$ python -q
>>> import numpy as np
>>> np.set_printoptions(precision=2, suppress=True, linewidth=100)
>>> rd = lambda a: np.round(a, 2) + 0
>>> arr = np.loadtxt("run18.csv", delimiter=",")
>>> print(arr)
[[ 4.  1. -1. -7.  9.  4.  1.  4. -3.]
 [ 5.  7. -9.  4.  0.  8.  3. -6. -4.]
 [-5. -3. 41.  8.  6.  3.  7.  6.  4.]
 [-5.  0. -1. 36.  6.  3. -1. -1.  0.]
 [ 8.  6. -1.  9. 37. -7. -5.  6.  5.]
 [-2. -8. -4.  9. -1. 46. -6.  9. -2.]
 [ 5. -7. -1.  8.  4.  6. 34.  9.  5.]
 [-5.  8. -5.  9.  8.  0.  4. 39. -9.]
 [-2. -9.  1.  8. -4.  1.  6.  4. 41.]]
>>> rng = np.random.default_rng(8162)
>>> B = arr + rng.integers(-2, 3, (9, 8)) @ rng.integers(-2, 3, (8, 9))
>>> print(B)
[[-13.  -4.   9.  -1.   4.   8.   0.  13.   7.]
 [ 10.   9.  -5.  -5.  -5.  11.   4.  -1.   2.]
 [ -3.  -5.  40.  14.  12.   0.  -2.  -1.   6.]
 [ -3.  -3.  -5.  37.   2.   4.  -4.  -2.  -2.]
 [ 10.   5.  -6.  10.  34. -10.   5.   9.   1.]
 [ -1.  -9.  -7.   3.  -6.  45. -11.   6.   2.]
 [  1.  -2.   3.   8.   8.  13.  35.  11.  -3.]
 [ -4.  10.   2.   9.   9.   0.  15.  49.  -3.]
 [ -7. -21.  -5.  18. -10.  -4.  -5.  -3.  43.]]
>>> print(B - arr)
[[-17.  -5.  10.   6.  -5.   4.  -1.   9.  10.]
 [  5.   2.   4.  -9.  -5.   3.   1.   5.   6.]
 [  2.  -2.  -1.   6.   6.  -3.  -9.  -7.   2.]
 [  2.  -3.  -4.   1.  -4.   1.  -3.  -1.  -2.]
 [  2.  -1.  -5.   1.  -3.  -3.  10.   3.  -4.]
 [  1.  -1.  -3.  -6.  -5.  -1.  -5.  -3.   4.]
 [ -4.   5.   4.   0.   4.   7.   1.   2.  -8.]
 [  1.   2.   7.   0.   1.   0.  11.  10.   6.]
 [ -5. -12.  -6.  10.  -6.  -5. -11.  -7.   2.]]
>>> print(rd(np.linalg.svd(B - arr, compute_uv=False)))
[31.65 27.71 17.99 15.81 12.15  5.22  1.37  0.12  0.  ]
>>> print(np.abs(B - arr).sum(axis=1))
[67. 40. 38. 21. 32. 29. 35. 38. 64.]
>>> M = np.load("a.npy")
>>> print(M)
[[-6.  2.  0.  0.  0.  0.  0.  0.  0.  0.  0.  0.  0.]
 [ 2. -6.  2.  0.  0.  0.  0.  0.  0.  0.  0.  0.  0.]
 [ 0.  2.  3.  2.  0.  0.  0.  0.  0.  0.  0.  0.  0.]
 [ 0.  0.  2.  5.  2.  0.  0.  0.  0.  0.  0.  0.  0.]
 [ 0.  0.  0.  2.  4.  2.  0.  0.  0.  0.  0.  0.  0.]
 [ 0.  0.  0.  0.  2.  5.  2.  0.  0.  0.  0.  0.  0.]
 [ 0.  0.  0.  0.  0.  2.  8.  2.  0.  0.  0.  0.  0.]
 [ 0.  0.  0.  0.  0.  0.  2.  3.  2.  0.  0.  0.  0.]
 [ 0.  0.  0.  0.  0.  0.  0.  2.  7.  2.  0.  0.  0.]
 [ 0.  0.  0.  0.  0.  0.  0.  0.  2.  6.  2.  0.  0.]
 [ 0.  0.  0.  0.  0.  0.  0.  0.  0.  2.  2.  2.  0.]
 [ 0.  0.  0.  0.  0.  0.  0.  0.  0.  0.  2. -3.  2.]
 [ 0.  0.  0.  0.  0.  0.  0.  0.  0.  0.  0.  2.  4.]]
>>> x0 = np.array([2, 2, 1, -2, 0, 3, -1, 0, -2, 1, 3, -3, -2])
>>> rhs = M @ x0
>>> print(rhs)
[ -8.  -6.   3.  -8.   2.  13.  -2.  -6. -12.   8.   2.  11. -14.]
>>> print(rd(np.linalg.solve(M.T, M[7])))
[0. 0. 0. 0. 0. 0. 0. 1. 0. 0. 0. 0. 0.]
>>> print(rd(np.linalg.solve(M, -2 * rhs)))
[-4. -4. -2.  4.  0. -6.  2.  0.  4. -2. -6.  6.  4.]
>>> print(rd(np.linalg.solve(M, M[:, 2])))
[0. 0. 1. 0. 0. 0. 0. 0. 0. 0. 0. 0. 0.]
>>> print(rd(np.linalg.norm(M)))
20.74
>>> print(np.count_nonzero(M))
37
>>> print(M.shape)
(13, 13)
>>> O, r_ = np.linalg.qr(M)
>>> print(rd(np.trace(O @ O.T)))
13.0
>>> print(rd(abs(r_[0, 0])), rd(np.linalg.norm(M[:, 0])))
6.32 6.32
>>> print(O.shape, r_.shape)
(13, 13) (13, 13)
>>> X = np.loadtxt("mat.csv", delimiter=",")
>>> print(X)
[[ 0.1   1.1   2.2  -5.7   0.7  -1.5 ]
 [ 0.2   1.4  -0.5   3.7   0.9   0.8 ]
 [ 0.2  -0.4   0.1   8.37 -0.2   2.1 ]
 [-0.7  -0.8   0.3  -4.2  -1.8  -1.1 ]
 [-1.8   0.8   0.3  -4.49 -0.6  -1.1 ]
 [-0.8   1.    0.9  -4.39 -0.2  -1.1 ]
 [-1.7  -1.2   0.1   0.67  1.1   0.2 ]
 [-0.3  -0.3  -0.5   5.16 -0.3   1.3 ]
 [ 1.6   0.7  -2.    6.58 -0.8   1.6 ]
 [-0.3  -1.7   0.7   3.03 -0.7   0.7 ]
 [-2.6   1.2  -0.2  -5.1   1.7  -1.3 ]
 [-0.5  -0.1   0.9   2.87 -0.2   0.6 ]
 [ 0.8   2.   -2.    4.74 -1.1   1.2 ]
 [-2.6   1.6   1.    2.15  0.6   0.5 ]
 [ 0.    0.    0.4   7.76 -1.1   1.9 ]
 [ 0.2  -0.2  -1.7  -2.6   1.1  -0.6 ]
 [-0.7  -0.5  -1.1  -0.89  0.5  -0.3 ]
 [-1.5   1.1  -0.9   0.72  0.8   0.2 ]
 [ 0.5   1.2   0.1   1.04 -0.4   0.2 ]
 [-0.4  -0.4   1.9   1.36  1.    0.4 ]
 [-1.6   0.6  -1.2   0.66  0.6   0.1 ]
 [ 0.2  -1.6   0.5  -8.14  0.9  -1.9 ]
 [-0.7   0.4   1.6   2.94  0.9   0.8 ]
 [ 0.   -0.2  -1.3   5.49 -0.1   1.3 ]
 [-0.7  -0.9   0.6  -0.55  0.7  -0.2 ]
 [-0.7  -0.4   0.5   4.04  0.    1.  ]
 [-1.9  -0.2  -1.3   1.11 -0.4   0.3 ]
 [-0.9  -0.9   0.7   0.96  0.4   0.2 ]
 [ 0.4  -0.2   0.3  -8.3   1.1  -1.9 ]
 [ 0.2   1.7   1.6   1.16 -0.2   0.3 ]
 [-2.4   0.2  -1.1  -0.55  1.5  -0.2 ]
 [ 0.9  -0.6  -0.4  -1.67 -1.6  -0.5 ]
 [ 0.    0.   -1.3  -2.13  0.   -0.6 ]
 [ 0.3  -0.5   0.    2.27 -1.5   0.6 ]
 [ 0.8  -0.3   1.9   3.77 -2.8   0.9 ]
 [ 1.6  -0.1  -1.   -1.96 -0.2  -0.5 ]]
>>> Ac = X - X.mean(axis=0)
>>> U, sig, vt = np.linalg.svd(Ac, full_matrices=False)
>>> print(rd(sig))
[25.35  7.22  6.68  5.3   4.29  0.33]
>>> print(rd(vt[0] * np.sign(vt[0, np.abs(vt[0]).argmax()])))
[ 0.05  0.01 -0.04  0.97 -0.08  0.24]
>>> print(rd((sig ** 2).sum() ** 2 / (sig ** 4).sum()))
1.48
>>> d = np.linalg.norm(X[:, None] - X[None], axis=-1)
>>> print(np.unravel_index(d.round(6).argmax(), d.shape))
(np.int64(2), np.int64(28))
>>> print(np.flatnonzero(d[34] < d.mean() / 2))
[33 34]
>>> print((d + 1e9 * np.eye(36)).round(6).argmin(axis=1))
[ 5 25 14  4  5  4 27 23 23 11  4 25  8 22  2 32 32 20 29 27 17 28 11  7 27 11 20  6 21 18 20 35 15
  9 33 32]
>>> print(rd(d[:5, :5]))
[[ 0.   10.05 14.78  4.06  3.26]
 [10.05  0.    5.32  8.92  8.83]
 [14.78  5.32  0.   13.11 13.46]
 [ 4.06  8.92 13.11  0.    2.3 ]
 [ 3.26  8.83 13.46  2.3   0.  ]]
>>> print(d.mean(axis=1).argmax())
28
>>> print(d.shape)
(36, 36)
>>> print(rd(np.abs(np.linalg.svd(X)[2][-1])))
[0.01 0.01 0.   0.24 0.02 0.97]
>>> print([round(float(x), 2) for x in np.linalg.svd(X, compute_uv=False)[:3]])
[25.56, 7.59, 6.7]
>>> print(np.linalg.matrix_rank(X, rtol=0.1))
5
>>> U, sig, vt = np.linalg.svd(X)
>>> print(rd(sig))
[25.56  7.59  6.7   5.3   4.46  0.34]
>>> print(np.argmax(sig[:-1] / (sig[1:] + 1e-6)) + 1)
5
>>> B = U[:, :5] @ np.diag(sig[:5]) @ vt[:5]
>>> print(rd(np.linalg.norm(X - B) / np.linalg.norm(X)))
0.01
>>> print(np.linalg.matrix_rank(X, rtol=0.05))
5
>>> B = np.c_[X[:, :1] @ np.array([[0]]), np.array([3, -1, -1, -1, -3, 0, 3, 1, 1, 2, -3, -3, 2, -3, 3, -1, 1, 3, 2, 1, 3, 0, 2, -3, 2, 3, -1, 2, 2, -2, -2, 1, -1, 2, -2, -3])]
>>> print(B)
[[ 0.  3.]
 [ 0. -1.]
 [ 0. -1.]
 [ 0. -1.]
 [ 0. -3.]
 [ 0.  0.]
 [ 0.  3.]
 [ 0.  1.]
 [ 0.  1.]
 [ 0.  2.]
 [ 0. -3.]
 [ 0. -3.]
 [ 0.  2.]
 [ 0. -3.]
 [ 0.  3.]
 [ 0. -1.]
 [ 0.  1.]
 [ 0.  3.]
 [ 0.  2.]
 [ 0.  1.]
 [ 0.  3.]
 [ 0.  0.]
 [ 0.  2.]
 [ 0. -3.]
 [ 0.  2.]
 [ 0.  3.]
 [ 0. -1.]
 [ 0.  2.]
 [ 0.  2.]
 [ 0. -2.]
 [ 0. -2.]
 [ 0.  1.]
 [ 0. -1.]
 [ 0.  2.]
 [ 0. -2.]
 [ 0. -3.]]
>>> print(rd(np.linalg.norm(B - X @ np.linalg.lstsq(X, B)[0], axis=0)))
[ 0.   12.19]
>>> print(rd(np.linalg.lstsq(X, B[:, 0])[0]))
[0. 0. 0. 0. 0. 0.]
>>> print(np.linalg.matrix_rank(B))
1
>>> print(rd(np.linalg.norm(np.linalg.qr(X)[0].T @ B, axis=0) ** 2 / ((B ** 2).sum(axis=0) + 1e-12)))
[0.   0.09]
>>> E = np.loadtxt("arr.csv", delimiter=",")
>>> print(E)
[[1.   0.5  0.25 0.12 0.06 0.03 0.02]
 [0.5  1.   0.5  0.25 0.12 0.06 0.03]
 [0.25 0.5  1.   0.5  0.25 0.12 0.06]
 [0.12 0.25 0.5  1.   0.5  0.25 0.12]
 [0.06 0.12 0.25 0.5  1.   0.5  0.25]
 [0.03 0.06 0.12 0.25 0.5  1.   0.5 ]
 [0.02 0.03 0.06 0.12 0.25 0.5  1.  ]]
>>> ev, evecs = np.linalg.eigh(E)
>>> print(rd(np.linalg.eigvalsh(E @ E)))
[0.12 0.15 0.23 0.44 1.02 2.62 6.18]
>>> print(rd(ev.sum()), np.trace(E))
7.0 7.0
>>> print(rd(ev))
[0.35 0.39 0.48 0.66 1.01 1.62 2.49]
>>> print(rd(np.linalg.svd(E, compute_uv=False)))
[2.49 1.62 1.01 0.66 0.48 0.39 0.35]
>>> print((ev > 1e-8).sum(), (ev < -1e-8).sum())
7 0
>>> print(rd(np.linalg.eigvalsh(E + -1 * np.eye(7))))
[-0.65 -0.61 -0.52 -0.34  0.01  0.62  1.49]
>>> print(np.abs(evecs[:, -1]).round(6).argmax())
3
>>> print(np.unique(ev.round(6) + 0, return_counts=True)[1])
[1 1 1 1 1 1 1]
>>> print(rd(np.linalg.det(E)))
0.18
>>> print(np.allclose(E @ E.T, E.T @ E))
True
>>> E.inv()
Traceback (most recent call last):
  File "<python-input-68>", line 1, in <module>
    E.inv()
    ^^^^^
AttributeError: 'numpy.ndarray' object has no attribute 'inv'
>>> print((E + E.T) / 2)
[[1.   0.5  0.25 0.12 0.06 0.03 0.02]
 [0.5  1.   0.5  0.25 0.12 0.06 0.03]
 [0.25 0.5  1.   0.5  0.25 0.12 0.06]
 [0.12 0.25 0.5  1.   0.5  0.25 0.12]
 [0.06 0.12 0.25 0.5  1.   0.5  0.25]
 [0.03 0.06 0.12 0.25 0.5  1.   0.5 ]
 [0.02 0.03 0.06 0.12 0.25 0.5  1.  ]]
>>> z = rng.permutation(7)
>>> print(z)
[4 2 3 6 1 5 0]
>>> B = E[z][:, z]
>>> print(rd(np.linalg.det(B)), rd(np.linalg.det(E[z])))
0.18 -0.18
>>> print(np.diag(B))
[1. 1. 1. 1. 1. 1. 1.]
>>> x0 = np.ones(7)
>>> for _ in range(5):
...     x0 = E @ x0
...     x0 /= np.linalg.norm(x0)
...     print(round(x0 @ E @ x0, 2))
... 
2.48
2.48
2.49
2.49
2.49
>>> print(rd(x0))
[0.26 0.37 0.44 0.46 0.44 0.37 0.26]
